$ ipython --no-banner

In [1]: import numpy as np

In [2]: np.set_printoptions(suppress=True, linewidth=140)

In [3]: feats = np.loadtxt("a.csv", delimiter=",")

In [4]: feats
Out[4]: 
array([[2., 2., 0., 0., 1., 3., 0., 3., 1.],
       [2., 3., 1., 2., 0., 2., 1., 1., 2.],
       [2., 1., 3., 0., 0., 3., 0., 0., 2.],
       [3., 2., 3., 3., 3., 2., 3., 1., 2.],
       [2., 0., 1., 2., 0., 0., 0., 1., 2.],
       [1., 3., 2., 1., 3., 2., 3., 0., 3.],
       [3., 2., 3., 3., 3., 2., 3., 1., 2.],
       [0., 3., 2., 3., 1., 3., 0., 0., 2.],
       [3., 2., 1., 2., 1., 2., 1., 0., 3.],
       [0., 0., 0., 1., 1., 2., 1., 3., 0.],
       [0., 3., 1., 2., 0., 3., 3., 1., 1.],
       [0., 2., 2., 0., 2., 1., 3., 0., 1.]])

In [5]: # row 6 repeats row 3

In [6]: rng = np.random.default_rng(490549)

In [7]: z = rng.permutation(9)

In [8]: out = feats[:, z] * rng.choice([-1, 1], 9)

In [9]: out
Out[9]: 
array([[ 0.,  3., -1.,  0.,  2.,  1.,  0., -2., -3.],
       [ 2.,  2., -2.,  1.,  2.,  0.,  1., -3., -1.],
       [ 0.,  3., -2.,  3.,  2.,  0.,  0., -1., -0.],
       [ 3.,  2., -2.,  3.,  3.,  3.,  3., -2., -1.],
       [ 2.,  0., -2.,  1.,  2.,  0.,  0., -0., -1.],
       [ 1.,  2., -3.,  2.,  1.,  3.,  3., -3., -0.],
       [ 3.,  2., -2.,  3.,  3.,  3.,  3., -2., -1.],
       [ 3.,  3., -2.,  2.,  0.,  1.,  0., -3., -0.],
       [ 2.,  2., -3.,  1.,  3.,  1.,  1., -2., -0.],
       [ 1.,  2., -0.,  0.,  0.,  1.,  1., -0., -3.],
       [ 2.,  3., -1.,  1.,  0.,  0.,  3., -3., -1.],
       [ 0.,  1., -1.,  2.,  0.,  2.,  3., -2., -0.]])

In [10]: Uu, _, VT = np.linalg.svd(feats.T @ out)

In [11]: z
Out[11]: array([3, 5, 8, 2, 0, 4, 6, 1, 7])

In [12]: hat = feats @ np.linalg.solve(feats.T @ feats, feats.T)

In [13]: np.round(np.diag(hat), 2)
Out[13]: array([0.85, 0.6 , 0.98, 0.49, 0.87, 0.75, 0.49, 0.97, 0.78, 0.8 , 0.85, 0.56])

In [14]: np.round(hat @ feats[:, 4], 2) + 0
Out[14]: array([1., 0., 0., 3., 0., 3., 3., 1., 1., 1., 0., 2.])

In [15]: np.round(np.trace(hat), 2)
Out[15]: np.float64(9.0)

In [16]: def softmax(z):
    ...:     e = np.exp(z - z.max(axis=-1, keepdims=True))
    ...:     return e / e.sum(axis=-1, keepdims=True)
    ...: 

In [17]: np.round(softmax(feats[8] + -3), 2)
Out[17]: array([0.28, 0.1 , 0.04, 0.1 , 0.04, 0.1 , 0.04, 0.01, 0.28])

In [18]: np.round(softmax(10 * feats[8]), 2) + 0
Out[18]: array([0.5, 0. , 0. , 0. , 0. , 0. , 0. , 0. , 0.5])

In [19]: np.round(softmax(feats[8]), 2)
Out[19]: array([0.28, 0.1 , 0.04, 0.1 , 0.04, 0.1 , 0.04, 0.01, 0.28])

In [20]: np.round(softmax(feats).sum(axis=1), 2)
Out[20]: array([1., 1., 1., 1., 1., 1., 1., 1., 1., 1., 1., 1.])

In [21]: S = feats @ feats.T / np.sqrt(9)

In [22]: np.round(softmax(S)[8] @ feats, 2)
Out[22]: array([2.83, 2.08, 2.74, 2.78, 2.76, 2.02, 2.77, 0.85, 2.13])

In [23]: softmax(S).round(6).argmax(axis=1)
Out[23]: array([ 0,  3,  2,  3,  3,  3,  3,  7,  3,  0, 10,  5])
